In [1]: import numpy as np

In [2]: np.set_printoptions(precision=2, suppress=True, linewidth=200)

In [3]: M = np.loadtxt("out0.csv", delimiter=",")

In [4]: M
Out[4]: 
array([[ 1.,  0.,  0.,  0.,  0.,  0.,  0.,  0.,  0.,  0.],
       [-2.,  1.,  0.,  0.,  0.,  0.,  0.,  0.,  0.,  0.],
       [ 1.,  2.,  1.,  0.,  0.,  0.,  0.,  0.,  0.,  0.],
       [-3.,  3.,  2.,  1.,  0.,  0.,  0.,  0.,  0.,  0.],
       [-3.,  2.,  3., -3.,  1.,  0.,  0.,  0.,  0.,  0.],
       [ 3., -3., -1.,  2.,  1.,  1.,  0.,  0.,  0.,  0.],
       [ 1.,  2., -2., -1.,  0.,  0.,  1.,  0.,  0.,  0.],
       [ 3.,  1., -1.,  1.,  1., -3., -2.,  1.,  0.,  0.],
       [ 2.,  2.,  0.,  0.,  1., -1., -3.,  3.,  1.,  0.],
       [-1., -2., -3.,  0.,  1., -2., -3., -1.,  2.,  1.]])

In [5]: # triangular: eigenvalues sit on the diagonal

In [6]: np.sort(np.linalg.eigvals(M))
Out[6]: array([1., 1., 1., 1., 1., 1., 1., 1., 1., 1.])

In [7]: np.prod(np.diag(M)), np.round(np.linalg.det(M), 2)
Out[7]: (np.float64(1.0), np.float64(1.0))

In [8]: np.linalg.matrix_rank(M - M[0, 0] * np.eye(10))
Out[8]: np.int64(8)

In [9]: np.allclose(M, M.T)
Out[9]: False

In [10]: round(np.abs(np.linalg.eigvals(M)).max(), 2)
Out[10]: np.float64(1.0)

In [11]: def softmax(z):
    ...:     e = np.exp(z - z.max(axis=-1, keepdims=True))
    ...:     return e / e.sum(axis=-1, keepdims=True)
    ...: 

In [12]: np.round(softmax(M[3]), 2) + 0
Out[12]: array([0.  , 0.55, 0.2 , 0.08, 0.03, 0.03, 0.03, 0.03, 0.03, 0.03])

In [13]: np.round(softmax(M[3] + 4), 2) + 0
Out[13]: array([0.  , 0.55, 0.2 , 0.08, 0.03, 0.03, 0.03, 0.03, 0.03, 0.03])

In [14]: softmax(M).sum(axis=1)
Out[14]: array([1., 1., 1., 1., 1., 1., 1., 1., 1., 1.])

In [15]: scores = M @ M.T / np.sqrt(10)

In [16]: softmax(scores).round(6).argmax(axis=1)
Out[16]: array([5, 3, 2, 3, 4, 5, 6, 7, 8, 9])

In [17]: np.round(softmax(scores)[3] @ M, 2) + 0
Out[17]: array([-2.97,  2.81,  2.14,  0.31,  0.17,  0.  ,  0.  ,  0.  ,  0.  ,  0.  ])

In [18]: mat = np.loadtxt("a.csv", delimiter=",")

In [19]: mat
Out[19]: 
array([[-0.2, -0.7,  0.5, -0.4, -0.2],
       [-0.8,  1.9,  1.2,  0.4, -0.5],
       [-0.7,  0.7,  0.5,  1.3, -1.3],
       [-1.9, -0.1, -0.5,  0.9,  0. ],
       [-0.2, -0.1, -0.4,  1.1,  0.1],
       [ 1.4,  0.3,  0. ,  0.2, -0.2]])

In [20]: O, evecs = np.linalg.qr(mat[:, :1])[0], np.linalg.qr(mat[:, 1:])[0]

In [21]: sv = np.linalg.svd(O.T @ evecs, compute_uv=False)

In [22]: sv
Out[22]: array([0.61])

In [23]: (sv > 0.9).sum()
Out[23]: np.int64(0)

In [24]: round(np.linalg.norm(mat, 1), 2), np.round(np.linalg.norm(mat, np.inf), 2)
Out[24]: (np.float64(5.2), np.float64(4.8))

In [25]: np.round(np.linalg.norm(mat, 2), 2)
Out[25]: np.float64(3.25)

In [26]: x = np.array([3, 1, 1, -2, 3])

In [27]: rhs = mat @ x

In [28]: np.linalg.solve(mat.T @ mat, mat.T @ rhs)
Out[28]: array([ 3.,  1.,  1., -2.,  3.])

In [29]: rng = np.random.default_rng(571)

In [30]: rhs = rhs + 0.3 * rng.normal(size=6)

In [31]: rhs
Out[31]: array([-0.96, -2.27, -7.59, -8.1 , -2.9 ,  3.14])

In [32]: beta, *_ = np.linalg.lstsq(mat, rhs)

In [33]: beta
Out[33]: array([ 2.94,  1.05,  0.35, -2.22,  2.8 ])

In [34]: x = np.array([-2, 3, 2, -2, 0])

In [35]: h1 = np.maximum(mat @ x, 0)

In [36]: np.flatnonzero(h1 > 1e-9)
Out[36]: array([0, 1, 2, 3])

In [37]: mat * (h1 > 1e-9)[:, None]
Out[37]: 
array([[-0.2, -0.7,  0.5, -0.4, -0.2],
       [-0.8,  1.9,  1.2,  0.4, -0.5],
       [-0.7,  0.7,  0.5,  1.3, -1.3],
       [-1.9, -0.1, -0.5,  0.9,  0. ],
       [-0. , -0. , -0. ,  0. ,  0. ],
       [ 0. ,  0. ,  0. ,  0. , -0. ]])

In [38]: mat.T @ h1
Out[38]: array([-9.8 , 18.1 , 11.33,  6.62, -6.94])

In [39]: h1
Out[39]: array([0.1, 8.9, 1.9, 0.7, 0. , 0. ])

In [40]: np.maximum(mat @ (3 * x), 0)
Out[40]: array([ 0.3, 26.7,  5.7,  2.1,  0. ,  0. ])

In [41]: other = mat / np.sqrt((mat ** 2).mean(axis=1, keepdims=True))

In [42]: other[4]
Out[42]: array([-0.37, -0.19, -0.75,  2.06,  0.19])

In [43]: np.linalg.matrix_rank(other) == np.linalg.matrix_rank(mat)
Out[43]: np.True_

In [44]: m1 = np.load("mat.npy")

In [45]: m1
Out[45]: 
array([[-1.94, -1.31,  2.25,  2.29, -0.47],
       [-1.59, -0.75, -1.25, -1.19, -3.15],
       [ 1.06,  2.87,  0.66,  1.46, -2.02],
       [ 1.59, -0.83,  2.78, -2.05, -0.92],
       [-2.47,  2.2 ,  1.11, -1.73,  0.94]])

In [46]: O, Rm = np.linalg.qr(m1)

In [47]: Rm.round(2) + 0
Out[47]: 
array([[4., 0., 0., 0., 0.],
       [0., 4., 0., 0., 0.],
       [0., 0., 4., 0., 0.],
       [0., 0., 0., 4., 0.],
       [0., 0., 0., 0., 4.]])

In [48]: np.trace(O @ O.T)
Out[48]: np.float64(5.0)

In [49]: np.round(O.T @ O, 2) + 0
Out[49]: 
array([[1., 0., 0., 0., 0.],
       [0., 1., 0., 0., 0.],
       [0., 0., 1., 0., 0.],
       [0., 0., 0., 1., 0.],
       [0., 0., 0., 0., 1.]])

In [50]: abs(Rm[0, 0]), round(float(np.linalg.norm(m1[:, 0])), 2)
Out[50]: (np.float64(4.0), 4.0)

In [51]: O.shape, Rm.shape
Out[51]: ((5, 5), (5, 5))

In [52]: np.abs(np.diag(Rm))
Out[52]: array([4., 4., 4., 4., 4.])

In [53]: round(float(np.linalg.norm(m1) ** 2 / np.linalg.norm(m1, 2) ** 2), 2)
Out[53]: 5.0

In [54]: round(float(np.linalg.norm(m1, "nuc")), 2)
Out[54]: 20.0

In [55]: np.round(np.linalg.norm(m1, 1), 2), round(np.linalg.norm(m1, np.inf), 2)
Out[55]: (np.float64(8.72), np.float64(8.44))

In [56]: softmax(m1[4] + 2)
Out[56]: array([0.01, 0.61, 0.2 , 0.01, 0.17])

In [57]: np.round(softmax(10 * m1[4]), 2) + 0
Out[57]: array([0., 1., 0., 0., 0.])

In [58]: softmax(m1).sum(axis=1)
Out[58]: array([1., 1., 1., 1., 1.])

In [59]: scores = m1 @ m1.T / np.sqrt(5)

In [60]: softmax(scores)[4] @ m1
Out[60]: array([-2.46,  2.19,  1.11, -1.72,  0.93])

In [61]: softmax(scores).round(6).argmax(axis=1)
Out[61]: array([0, 1, 2, 3, 4])

In [62]: other = np.linalg.inv(m1)

In [63]: np.allclose(other, m1.T)
Out[63]: False

In [64]: (np.abs(other) > 1e-9).astype(int)
Out[64]: 
array([[1, 1, 1, 1, 1],
       [1, 1, 1, 1, 1],
       [1, 1, 1, 1, 1],
       [1, 1, 1, 1, 1],
       [1, 1, 1, 1, 1]])

In [65]: np.linalg.inv(other)
Out[65]: 
array([[-1.94, -1.31,  2.25,  2.29, -0.47],
       [-1.59, -0.75, -1.25, -1.19, -3.15],
       [ 1.06,  2.87,  0.66,  1.46, -2.02],
       [ 1.59, -0.83,  2.78, -2.05, -0.92],
       [-2.47,  2.2 ,  1.11, -1.73,  0.94]])

In [66]: other
Out[66]: 
array([[-0.12, -0.1 ,  0.07,  0.1 , -0.15],
       [-0.08, -0.05,  0.18, -0.05,  0.14],
       [ 0.14, -0.08,  0.04,  0.17,  0.07],
       [ 0.14, -0.07,  0.09, -0.13, -0.11],
       [-0.03, -0.2 , -0.13, -0.06,  0.06]])

In [67]: np.round(m1 @ other, 2) + 0
Out[67]: 
array([[1., 0., 0., 0., 0.],
       [0., 1., 0., 0., 0.],
       [0., 0., 1., 0., 0.],
       [0., 0., 0., 1., 0.],
       [0., 0., 0., 0., 1.]])

In [68]: round(np.linalg.det(m1) * np.linalg.det(other), 2)
Out[68]: np.float64(1.0)

In [69]: np.round(np.linalg.slogdet(m1)[0], 2)
Out[69]: np.float64(1.0)
